$ python -q
>>> import numpy as np
>>> import numpy.linalg as la
>>> np.set_printoptions(precision=2, suppress=True, linewidth=200)
>>> arr = np.loadtxt("run7.csv", delimiter=",")
>>> arr
array([[ 0.82,  0.22, -0.05, -0.13, -0.12,  0.14,  0.15,  0.15],
       [ 0.22,  0.73,  0.06,  0.16,  0.14, -0.18, -0.19, -0.18],
       [-0.05,  0.06,  0.99, -0.04, -0.03,  0.04,  0.04,  0.04],
       [-0.13,  0.16, -0.04,  0.91, -0.08,  0.1 ,  0.11,  0.1 ],
       [-0.12,  0.14, -0.03, -0.08,  0.92,  0.09,  0.1 ,  0.1 ],
       [ 0.14, -0.18,  0.04,  0.1 ,  0.09,  0.88, -0.13, -0.12],
       [ 0.15, -0.19,  0.04,  0.11,  0.1 , -0.13,  0.87, -0.13],
       [ 0.15, -0.18,  0.04,  0.1 ,  0.1 , -0.12, -0.13,  0.88]])
>>> x = np.array([-2, -2, -1, 1, -2, 2, -2, -2])
>>> np.einsum("ij,j->i", arr, x)
array([-2.24, -1.7 , -1.07,  0.83, -2.16,  2.19, -1.79, -1.8 ])
>>> arr @ (2 * x)
array([-4.48, -3.41, -2.14,  1.66, -4.32,  4.39, -3.58, -3.61])
>>> arr @ np.ones(8)
array([1.19, 0.76, 1.06, 1.14, 1.13, 0.84, 0.83, 0.84])
>>> la.norm(arr @ x) <= la.norm(arr, 2) * la.norm(x) + 1e-9
np.True_
>>> cov = arr.T @ arr
>>> cov
array([[ 0.82,  0.22, -0.05, -0.13, -0.12,  0.14,  0.15,  0.15],
       [ 0.22,  0.73,  0.06,  0.16,  0.14, -0.18, -0.19, -0.18],
       [-0.05,  0.06,  0.99, -0.04, -0.03,  0.04,  0.04,  0.04],
       [-0.13,  0.16, -0.04,  0.91, -0.08,  0.1 ,  0.11,  0.1 ],
       [-0.12,  0.14, -0.03, -0.08,  0.92,  0.09,  0.1 ,  0.1 ],
       [ 0.14, -0.18,  0.04,  0.1 ,  0.09,  0.88, -0.13, -0.12],
       [ 0.15, -0.19,  0.04,  0.11,  0.1 , -0.13,  0.87, -0.13],
       [ 0.15, -0.18,  0.04,  0.1 ,  0.1 , -0.12, -0.13,  0.88]])
>>> np.allclose(cov, cov.T)
True
>>> left, sig, vt = la.svd(arr)
>>> vecs = vt[:(sig > 1e-8).sum()]
>>> rng = np.random.default_rng(892)
>>> x = arr[4] + 4 * arr[5] + rng.integers(2) * np.eye(8)[5]
>>> x
array([ 0.46, -0.57,  0.13,  0.33,  1.3 ,  4.63, -0.4 , -0.38])
>>> la.matrix_rank(np.vstack([arr, x]))
np.int64(8)
>>> np.diag(vecs.T @ vecs)
array([0.82, 0.73, 0.99, 0.91, 0.92, 0.88, 0.87, 0.88])
>>> print(np.allclose(vecs.T @ vecs @ x, x))
False
>>> ev, vecs = la.eigvalsh(arr)
Traceback (most recent call last):
  File "<python-input-21>", line 1, in <module>
    ev, vecs = la.eigvalsh(arr)
    ^^^^^^^^
ValueError: too many values to unpack (expected 2)
>>> ev, vecs = la.eigh(arr)
>>> ev.sum(), np.round(np.trace(arr), 2)
(np.float64(7.0), np.float64(7.0))
>>> (ev > 1e-8).sum(), (ev < -1e-8).sum()
(np.int64(7), np.int64(0))
>>> np.unique(ev.round(6) + 0, return_counts=True)[1]
array([1, 7])
>>> print(np.round(la.svd(arr, compute_uv=False), 2) + 0)
[1. 1. 1. 1. 1. 1. 1. 0.]
>>> np.round(vecs.T @ arr @ vecs, 2) + 0
array([[0., 0., 0., 0., 0., 0., 0., 0.],
       [0., 1., 0., 0., 0., 0., 0., 0.],
       [0., 0., 1., 0., 0., 0., 0., 0.],
       [0., 0., 0., 1., 0., 0., 0., 0.],
       [0., 0., 0., 0., 1., 0., 0., 0.],
       [0., 0., 0., 0., 0., 1., 0., 0.],
       [0., 0., 0., 0., 0., 0., 1., 0.],
       [0., 0., 0., 0., 0., 0., 0., 1.]])
>>> vecs @ np.diag(ev) @ vecs.T
array([[ 0.82,  0.22, -0.05, -0.13, -0.12,  0.14,  0.15,  0.15],
       [ 0.22,  0.73,  0.06,  0.16,  0.14, -0.18, -0.19, -0.18],
       [-0.05,  0.06,  0.99, -0.04, -0.03,  0.04,  0.04,  0.04],
       [-0.13,  0.16, -0.04,  0.91, -0.08,  0.1 ,  0.11,  0.1 ],
       [-0.12,  0.14, -0.03, -0.08,  0.92,  0.09,  0.1 ,  0.1 ],
       [ 0.14, -0.18,  0.04,  0.1 ,  0.09,  0.88, -0.13, -0.12],
       [ 0.15, -0.19,  0.04,  0.11,  0.1 , -0.13,  0.87, -0.13],
       [ 0.15, -0.18,  0.04,  0.1 ,  0.1 , -0.12, -0.13,  0.88]])
>>> la.eigvalsh(arr + 4 * np.eye(8))
array([4., 5., 5., 5., 5., 5., 5., 5.])
>>> print(np.round(la.eigvalsh(arr @ arr), 2) + 0)
[0. 1. 1. 1. 1. 1. 1. 1.]
>>> ev.round(2) + 0
array([0., 1., 1., 1., 1., 1., 1., 1.])
>>> theta = np.radians(60)
>>> Rm = np.eye(8)
>>> Rm[4, 4] = Rm[0, 0] = np.cos(theta)
>>> Rm[4, 0], Rm[0, 4] = -np.sin(theta), np.sin(theta)
>>> Rm
array([[ 0.5 ,  0.  ,  0.  ,  0.  ,  0.87,  0.  ,  0.  ,  0.  ],
       [ 0.  ,  1.  ,  0.  ,  0.  ,  0.  ,  0.  ,  0.  ,  0.  ],
       [ 0.  ,  0.  ,  1.  ,  0.  ,  0.  ,  0.  ,  0.  ,  0.  ],
       [ 0.  ,  0.  ,  0.  ,  1.  ,  0.  ,  0.  ,  0.  ,  0.  ],
       [-0.87,  0.  ,  0.  ,  0.  ,  0.5 ,  0.  ,  0.  ,  0.  ],
       [ 0.  ,  0.  ,  0.  ,  0.  ,  0.  ,  1.  ,  0.  ,  0.  ],
       [ 0.  ,  0.  ,  0.  ,  0.  ,  0.  ,  0.  ,  1.  ,  0.  ],
       [ 0.  ,  0.  ,  0.  ,  0.  ,  0.  ,  0.  ,  0.  ,  1.  ]])
>>> B = arr @ Rm.T
>>> np.allclose(arr @ arr.T, B @ B.T)
True
>>> np.allclose(la.norm(arr, axis=1), la.norm(B, axis=1))
True
>>> X = np.load("block16.npy")
>>> X
array([[ 19.65,  -7.81,  -9.75,   4.03],
       [ 18.44,  -7.16,  -8.87,   4.11],
       [ 12.53,  -4.04,  -4.77,   4.26],
       [  9.39,  -2.45,  -2.78,   4.09],
       [  8.8 ,  -2.15,  -2.43,   4.04],
       [  4.47,  -0.18,  -0.18,   3.16],
       [  3.39,   0.22,   0.21,   2.75],
       [  2.85,   0.39,   0.36,   2.49],
       [  1.37,   0.63,   0.51,   1.48],
       [  0.75,   0.52,   0.37,   0.86],
       [ -0.6 ,  -0.61,  -0.16,  -0.38],
       [ -1.04,  -0.98,  -0.08,  -0.41],
       [ -1.16,  -1.06,  -0.04,  -0.39],
       [ -2.74,  -1.76,   0.95,   0.25],
       [ -3.6 ,  -1.94,   1.66,   0.75],
       [ -3.62,  -1.95,   1.67,   0.77],
       [ -3.96,  -1.99,   1.96,   0.97],
       [ -4.  ,  -2.  ,   2.  ,   1.  ],
       [ -5.89,  -2.11,   3.73,   2.23],
       [ -7.62,  -2.06,   5.39,   3.4 ],
       [ -8.02,  -2.04,   5.78,   3.68],
       [ -8.03,  -2.04,   5.79,   3.68],
       [ -9.21,  -1.93,   6.96,   4.5 ],
       [-12.66,  -1.47,  10.44,   6.9 ],
       [-12.81,  -1.45,  10.59,   7.  ],
       [-17.82,  -0.49,  15.74,  10.49],
       [-19.89,  -0.02,  17.89,  11.93]])
>>> left, sig, vt = la.svd(X)
>>> np.argmax(sig[:-1] / (sig[1:] + 1e-6)) + 1
np.int64(3)
>>> B = left[:, :3] @ np.diag(sig[:3]) @ vt[:3]
>>> print(la.matrix_rank(B))
3
>>> B
array([[ 19.65,  -7.81,  -9.75,   4.03],
       [ 18.44,  -7.16,  -8.87,   4.11],
       [ 12.53,  -4.04,  -4.77,   4.26],
       [  9.39,  -2.45,  -2.78,   4.09],
       [  8.8 ,  -2.15,  -2.43,   4.04],
       [  4.47,  -0.18,  -0.18,   3.16],
       [  3.39,   0.22,   0.21,   2.75],
       [  2.85,   0.39,   0.36,   2.49],
       [  1.37,   0.63,   0.51,   1.48],
       [  0.75,   0.52,   0.37,   0.86],
       [ -0.6 ,  -0.61,  -0.16,  -0.38],
       [ -1.04,  -0.98,  -0.08,  -0.41],
       [ -1.16,  -1.06,  -0.04,  -0.39],
       [ -2.74,  -1.76,   0.95,   0.25],
       [ -3.6 ,  -1.94,   1.66,   0.75],
       [ -3.62,  -1.95,   1.67,   0.77],
       [ -3.96,  -1.99,   1.96,   0.97],
       [ -4.  ,  -2.  ,   2.  ,   1.  ],
       [ -5.89,  -2.11,   3.73,   2.23],
       [ -7.62,  -2.06,   5.39,   3.4 ],
       [ -8.02,  -2.04,   5.78,   3.68],
       [ -8.03,  -2.04,   5.79,   3.68],
       [ -9.21,  -1.93,   6.96,   4.5 ],
       [-12.66,  -1.47,  10.44,   6.9 ],
       [-12.81,  -1.45,  10.59,   7.  ],
       [-17.82,  -0.49,  15.74,  10.49],
       [-19.89,  -0.02,  17.89,  11.93]])
>>> print(la.matrix_rank(X, rtol=0.05))
3
